% python3 -q
>>> import numpy as np
>>> np.set_printoptions(precision=2, suppress=True, linewidth=160, sign=" ")
>>> m1 = np.load("block1.npy")
>>> print(m1)
[[ 1  0  0  0  0  0]
 [-3  1  0  0  0  0]
 [-5  5  1  0  0  0]
 [ 5 -3 -2  1  0  0]
 [-2  1  2  1  1  0]
 [-3 -4 -1  5  4  1]]
>>> rng = np.random.default_rng(34063)
>>> labels = rng.permutation(6)
>>> print(labels)
[ 1  4  5  2  3  0]
>>> other = m1[labels][:, labels]
>>> print(other)
[[ 1  0  0  0  0 -3]
 [ 1  1  0  2  1 -2]
 [-4  4  1 -1  5 -3]
 [ 5  0  0  1  0 -5]
 [-3  0  0 -2  1  5]
 [ 0  0  0  0  0  1]]
>>> print(np.sort(np.abs(np.linalg.eigvals(other))))
[ 1.  1.  1.  1.  1.  1.]
>>> print(np.diag(other))
[ 1  1  1  1  1  1]
>>> print(np.round(np.linalg.det(other), 2), round(np.linalg.det(m1[labels]), 2))
1.0 -1.0
>>> other = m1 / np.sqrt((m1 ** 2).mean(axis=1, keepdims=True))
>>> print(other[3])
[ 1.96 -1.18 -0.78  0.39  0.    0.  ]
>>> print(np.linalg.matrix_rank(m1 - m1.mean(axis=1, keepdims=True)))
5
>>> left, s = np.linalg.svd(m1)
Traceback (most recent call last):
  File "<python-input-15>", line 1, in <module>
    left, s = np.linalg.svd(m1)
    ^^^^^^^
ValueError: too many values to unpack (expected 2)
>>> left, s, Vh = np.linalg.svd(m1, full_matrices=False)
>>> print(round(np.sqrt((s ** 2).sum()), 2), round(np.linalg.norm(m1), 2))
13.42 13.42
>>> print(np.round(Vh @ Vh.T, 2) + 0)
[[ 1.  0.  0.  0.  0.  0.]
 [ 0.  1.  0.  0.  0.  0.]
 [ 0.  0.  1.  0.  0.  0.]
 [ 0.  0.  0.  1.  0.  0.]
 [ 0.  0.  0.  0.  1.  0.]
 [ 0.  0.  0.  0.  0.  1.]]
>>> left, s, Vh = np.linalg.svd(m1)
>>> print(s)
[ 10.16   8.38   1.97   1.64   0.28   0.01]
>>> other = left[:, :5] @ np.diag(s[:5]) @ Vh[:5]
>>> print(other.round(2) + 0)
[[ 1.    0.    0.    0.   -0.01  0.01]
 [-3.    1.    0.    0.    0.    0.  ]
 [-5.    5.    1.    0.    0.    0.  ]
 [ 5.   -3.   -2.    1.    0.    0.  ]
 [-2.    1.    2.    1.    1.    0.  ]
 [-3.   -4.   -1.    5.    4.    1.  ]]
>>> print(round(np.abs(m1 - other).max(), 2))
0.01
>>> print(round(float(np.linalg.norm(m1 - other, 2)), 2), round(s[5], 2))
0.01 0.01
>>> print(np.linalg.matrix_rank(other))
5
>>> E = np.array([[0.0, 0.0, -1.0, 0.0, 0.0, -1.0, -1.0],
...     [0.0, 0.0, 0.0, -1.0, -1.0, 0.0, 0.0],
...     [-1.0, 0.0, 0.0, 0.0, 0.0, -1.0, -1.0],
...     [0.0, -1.0, 0.0, 0.0, -1.0, 0.0, 0.0],
...     [0.0, -1.0, 0.0, -1.0, 0.0, 0.0, 0.0],
...     [-1.0, 0.0, -1.0, 0.0, 0.0, 0.0, -1.0],
...     [-1.0, 0.0, -1.0, 0.0, 0.0, -1.0, 0.0]])
>>> x0 = np.array([-1, -2, 1, 2, -2, 0, -1])
>>> h = np.maximum(E @ x0, 0)
>>> print(h)
[ 0.  0.  2.  4.  0.  1.  0.]
>>> print(np.tanh(E @ x0))
[ 0.    0.    0.96  1.    0.    0.76  0.  ]
>>> ev, vecs = np.linalg.eigh(E)
>>> print(np.unique(ev.round(6) + 0, return_counts=True)[1])
[ 1  1  5]
>>> print(np.linalg.eigvalsh(E + -2 * np.eye(7)))
[-5. -4. -1. -1. -1. -1. -1.]
>>> print(np.round(vecs @ np.diag(ev) @ vecs.T, 2) + 0)
[[ 0.  0. -1.  0.  0. -1. -1.]
 [ 0.  0.  0. -1. -1.  0.  0.]
 [-1.  0.  0.  0.  0. -1. -1.]
 [ 0. -1.  0.  0. -1.  0.  0.]
 [ 0. -1.  0. -1.  0.  0.  0.]
 [-1.  0. -1.  0.  0.  0. -1.]
 [-1.  0. -1.  0.  0. -1.  0.]]
>>> ev, vecs = np.linalg.eigh(E)
>>> x0 = np.array([1, 2, 0, 4, 1, 1, 4])
>>> print(np.abs(E).sum(axis=1).max(), round(float(np.abs(ev).max()), 2))
3.0 3.0
>>> print(x0 @ E @ x0)
-46.0
>>> print(np.linalg.eigvalsh(E[1:, 1:]))
[-2. -2.  1.  1.  1.  1.]
